$ python -q
>>> import numpy as np
>>> import numpy.linalg as la
>>> np.set_printoptions(precision=3, suppress=True, linewidth=200)
>>> def tidy(a):
...     return np.round(a, 3) + 0
... 
>>> M = np.load("run8.npy")
>>> M
array([[ 2., -1.,  0.],
       [ 4., -3., -2.],
       [-4.,  4.,  4.]])
>>> Uu, sigma, vt = la.svd(M)
>>> vecs = vt[:(sigma > 1e-8).sum()]
>>> rng = np.random.default_rng(61097)
>>> x0 = M[1] + -2 * M[0] + rng.integers(2) * np.eye(3)[1]
>>> x0
array([ 0.,  0., -2.])
>>> tidy(vecs.T @ vecs)
array([[ 0.833, -0.333,  0.167],
       [-0.333,  0.333,  0.333],
       [ 0.167,  0.333,  0.833]])
>>> la.matrix_rank(np.vstack([M, x0]))
np.int64(3)
>>> lab = rng.permutation(3)
>>> lab
array([2, 1, 0])
>>> M2 = M[lab][:, lab]
>>> np.trace(M2)
np.float64(3.0)
>>> np.allclose(M2, M)
False
>>> r = la.matrix_rank(M)
>>> r
np.int64(2)
>>> ns = la.svd(M)[2][r:].T
>>> tidy(ns @ ns.T)
array([[ 0.167,  0.333, -0.167],
       [ 0.333,  0.667, -0.333],
       [-0.167, -0.333,  0.167]])
>>> [int(la.matrix_rank(np.delete(M, i, axis=0))) for i in range(3)]
[2, 2, 2]
>>> ns.shape
(3, 1)
>>> [int(la.matrix_rank(M[:i])) for i in range(1, len(M) + 1)]
[1, 2, 2]
>>> tidy(la.det(M))
np.float64(0.0)
>>> (M + M.T) / 2
array([[ 2. ,  1.5, -2. ],
       [ 1.5, -3. ,  1. ],
       [-2. ,  1. ,  4. ]])
>>> M @ M
array([[ 0.,  1.,  2.],
       [ 4., -3., -2.],
       [-8.,  8.,  8.]])
>>> tidy(la.matrix_power(M, 2))
array([[ 0.,  1.,  2.],
       [ 4., -3., -2.],
       [-8.,  8.,  8.]])
>>> np.allclose(M, M.T)
False
>>> feats = np.loadtxt("dump.csv", delimiter=",")
>>> feats
array([[ -2., -13.,  13.,  -2.],
       [ -2.,  -9.,   8.,   4.],
       [  1.,  -5.,   9.,  -1.],
       [  0.,   4.,  -5.,   6.],
       [  1.,  -5.,   9.,  -1.],
       [ -3.,  -8.,   4.,  -1.],
       [  1.,  -5.,   9.,  -1.],
       [ -7.,  -1.,  11.,   4.],
       [  0.,   0.,   0.,   0.],
       [  0.,   0.,   0.,   0.],
       [ -7.,  -1.,  11.,   4.],
       [  0.,   0.,   0.,   0.],
       [  8.,   0.,  -7.,   1.],
       [  5.,  -8.,  -3.,   0.],
       [  0.,   0.,   0.,   0.],
       [  0.,   4.,  -5.,   6.],
       [  1.,  -5.,   9.,  -1.],
       [  8.,   0.,  -7.,   1.],
       [  0.,   0.,   0.,   0.],
       [  1.,  -5.,   9.,  -1.],
       [ -8.,   4.,   2.,   5.],
       [  0.,   0.,   0.,   0.],
       [  0.,   0.,   0.,   0.],
       [  0.,   0.,   0.,   0.],
       [ -2., -13.,  13.,  -2.]])
>>> O, R = la.qr(feats)
>>> tidy(O.T @ O)
array([[1., 0., 0., 0.],
       [0., 1., 0., 0.],
       [0., 0., 1., 0.],
       [0., 0., 0., 1.]])
>>> tidy(np.trace(O @ O.T))
np.float64(4.0)
>>> tidy(abs(R[0, 0])), tidy(la.norm(feats[:, 0]))
(np.float64(18.466), np.float64(18.466))
>>> tidy(np.abs(np.diag(R)))
array([18.466, 26.863, 15.814, 11.073])
>>> K = np.loadtxt("x.csv", delimiter=",")
>>> K
array([[ 0.2  ,  0.3  ,  4.23 ,  1.1  ],
       [ 0.4  ,  0.   , -3.747, -1.   ],
       [ 0.1  , -0.1  , -0.788, -0.2  ],
       [-0.7  ,  1.   , -1.651, -0.3  ],
       [-1.   , -0.4  , -5.735, -1.6  ],
       [ 0.4  , -1.   , -2.989, -0.8  ],
       [ 1.   , -0.1  , -9.556, -2.4  ],
       [ 0.1  , -0.3  ,  4.458,  1.   ],
       [ 1.6  ,  0.6  ,  4.098,  1.   ],
       [-1.   ,  0.9  , -2.174, -0.5  ],
       [ 0.2  ,  0.6  ,  4.864,  1.3  ],
       [-0.6  ,  1.2  ,  4.27 ,  1.1  ],
       [-1.7  , -0.1  , -7.658, -1.9  ],
       [ 0.1  ,  0.5  , -2.378, -0.5  ],
       [-1.   , -0.4  ,  5.255,  1.3  ],
       [ 0.   ,  0.5  ,  1.963,  0.6  ],
       [ 0.2  ,  0.9  ,  3.9  ,  1.   ],
       [ 1.   , -1.6  ,  7.191,  1.8  ],
       [ 0.5  ,  0.3  ,  4.953,  1.3  ],
       [ 2.3  ,  0.2  , -1.963, -0.5  ],
       [ 0.3  ,  0.7  , -1.397, -0.4  ],
       [ 1.7  ,  0.6  , -1.476, -0.3  ]])
>>> M2 = np.array([[3, -2, 0], [-1, 0, -2], [2, 1, -1], [1, -2, -2]])
>>> np.vstack([K, M2.T]).shape
(25, 4)
>>> tidy(np.einsum("ij->j", K))
array([4.1 , 4.3 , 3.67, 1.1 ])
>>> basis = K[[15, 8]].astype(float)
>>> for _ in range(5):
...     lab = la.norm(K[:, None] - basis, axis=-1).argmin(axis=1)
...     basis = np.array([K[lab == j].mean(axis=0) for j in range(2)])
... 
>>> lab
array([1, 0, 0, 0, 0, 0, 0, 1, 1, 0, 1, 1, 0, 0, 1, 1, 1, 1, 1, 0, 0, 0])
>>> tidy(basis[1] - basis[0])
array([0.062, 0.027, 7.978, 2.017])
>>> np.bincount(lab)
array([12, 10])
>>> M2 = np.c_[K[:, :1] @ np.array([[1]]), np.array([2, 2, -2, 1, -2, 2, -2, 2, 1, -1, 2, 1, 1, 1, 0, -2, 1, 0, 1, -2, -1, 0])]
>>> M2
array([[ 0.2,  2. ],
       [ 0.4,  2. ],
       [ 0.1, -2. ],
       [-0.7,  1. ],
       [-1. , -2. ],
       [ 0.4,  2. ],
       [ 1. , -2. ],
       [ 0.1,  2. ],
       [ 1.6,  1. ],
       [-1. , -1. ],
       [ 0.2,  2. ],
       [-0.6,  1. ],
       [-1.7,  1. ],
       [ 0.1,  1. ],
       [-1. ,  0. ],
       [ 0. , -2. ],
       [ 0.2,  1. ],
       [ 1. ,  0. ],
       [ 0.5,  1. ],
       [ 2.3, -2. ],
       [ 0.3, -1. ],
       [ 1.7,  0. ]])
>>> la.matrix_rank(M2)
np.int64(2)
>>> tidy(la.norm(M2 - K @ la.lstsq(K, M2)[0], axis=0))
array([0.   , 6.431])
>>> tidy(la.lstsq(K, M2[:, 0])[0])
array([1., 0., 0., 0.])
>>> E = np.load("m.npy")
>>> tidy(E)
array([[ 0.471, -0.882],
       [-0.882, -0.471]])
>>> cov = np.cov(K, rowvar=False)
>>> tidy(np.polyfit(K[:, 0], K[:, 1], 1))
array([-0.055,  0.206])
>>> tidy(np.corrcoef(K[:, 0], K[:, 1])[0, 1])
np.float64(-0.079)
>>> cov.shape
(4, 4)
>>> O, R = la.qr(E)
>>> tidy(abs(R[0, 0])), tidy(la.norm(E[:, 0]))
(np.float64(1.0), np.float64(1.0))
>>> tidy(R)
array([[-1.,  0.],
       [ 0., -1.]])
>>> tidy(np.abs(np.diag(R)))
array([1., 1.])
>>> x0 = np.array([5, 6])
>>> tidy(la.norm(x0)), tidy(la.norm(E @ x0))
(np.float64(7.81), np.float64(7.81))
>>> mat = np.load("out7.npy")
>>> mat
array([[-2, -2, -2],
       [-2, -4, -4],
       [-2, -4, -6]])
>>> np.all(la.eigvalsh(mat) > 0)
np.False_
>>> tidy(la.eigvalsh(mat).min())
np.float64(-10.098)
>>> [round(float(la.det(mat[:i, :i])), 2) + 0 for i in range(1, 4)]
[-2.0, 4.0, -8.0]
>>> Uu, sigma, vt = la.svd(feats, full_matrices=False)
>>> (sigma > 1e-8).sum()
np.int64(4)
>>> tidy(sigma / sigma[0])
array([1.   , 0.522, 0.259, 0.204])
>>> tidy(Uu.T @ Uu)
array([[1., 0., 0., 0.],
       [0., 1., 0., 0.],
       [0., 0., 1., 0.],
       [0., 0., 0., 1.]])
>>> tidy(Uu.T @ feats @ vt.T)
array([[42.12 ,  0.   ,  0.   ,  0.   ],
       [ 0.   , 21.97 ,  0.   ,  0.   ],
       [ 0.   ,  0.   , 10.929,  0.   ],
       [ 0.   ,  0.   ,  0.   ,  8.59 ]])
>>> np.abs(Uu[:, 0]).round(6).argmax()
np.int64(0)
>>> m1 = np.array([[-3, -3, 2, 0], [0, -3, 2, -3], [-3, 2, -2, -1], [0, -3, -1, 3]]) * (rng.random((4, 4)) < 0.3)
>>> m1
array([[-3, -3,  0,  0],
       [ 0,  0,  2,  0],
       [ 0,  0,  0,  0],
       [ 0,  0, -1,  0]])
>>> lab = rng.permutation(4)
>>> lab
array([0, 2, 1, 3])
>>> M2 = m1[lab][:, lab]
>>> np.trace(M2)
np.int64(-3)
>>> M2
array([[-3,  0, -3,  0],
       [ 0,  0,  0,  0],
       [ 0,  2,  0,  0],
       [ 0, -1,  0,  0]])
>>> np.argsort(-la.norm(m1, axis=0).round(6), kind="stable")[:3]
array([0, 1, 2])
>>> la.matrix_rank(m1, rtol=0.1)
np.int64(2)
>>> Uu, sigma, vt = la.svd(m1)
>>> tidy(sigma)
array([4.243, 2.236, 0.   , 0.   ])
>>> M2 = Uu[:, :2] @ np.diag(sigma[:2]) @ vt[:2]
>>> la.matrix_rank(M2)
np.int64(2)
>>> np.abs(m1 - M2).max()
np.float64(0.0)
>>> tidy(la.norm(m1 - M2, 2)), sigma[2]
(np.float64(0.0), np.float64(0.0))
>>> M2
array([[-3., -3.,  0.,  0.],
       [ 0.,  0.,  2.,  0.],
       [ 0.,  0.,  0.,  0.],
       [ 0.,  0., -1.,  0.]])
>>> tidy(la.norm(m1 - M2) / la.norm(m1))
np.float64(0.0)
>>> Uu, sigma, vt = la.svd(m1)
>>> vecs = vt[:(sigma > 1e-8).sum()]
>>> x0 = m1[1] + 3 * m1[2] + rng.integers(2) * np.eye(4)[1]
>>> x0
array([0., 1., 2., 0.])
>>> tidy(vecs.T @ vecs)
array([[0.5, 0.5, 0. , 0. ],
       [0.5, 0.5, 0. , 0. ],
       [0. , 0. , 1. , 0. ],
       [0. , 0. , 0. , 0. ]])
>>> J = np.loadtxt("layer19.csv", delimiter=",")
>>> J
array([[2., 0., 0.],
       [1., 0., 0.],
       [2., 1., 1.]])
>>> np.einsum("ij,ji->", J, J)
np.float64(5.0)
>>> tidy(la.det(J.T))
np.float64(0.0)
>>> np.kron(np.eye(2, dtype=int), J)
array([[2., 0., 0., 0., 0., 0.],
       [1., 0., 0., 0., 0., 0.],
       [2., 1., 1., 0., 0., 0.],
       [0., 0., 0., 2., 0., 0.],
       [0., 0., 0., 1., 0., 0.],
       [0., 0., 0., 2., 1., 1.]])
>>> tidy(la.eigvals(J))
array([1., 0., 2.])
>>> tidy(la.eigvals(J).sum().real)
np.float64(3.0)
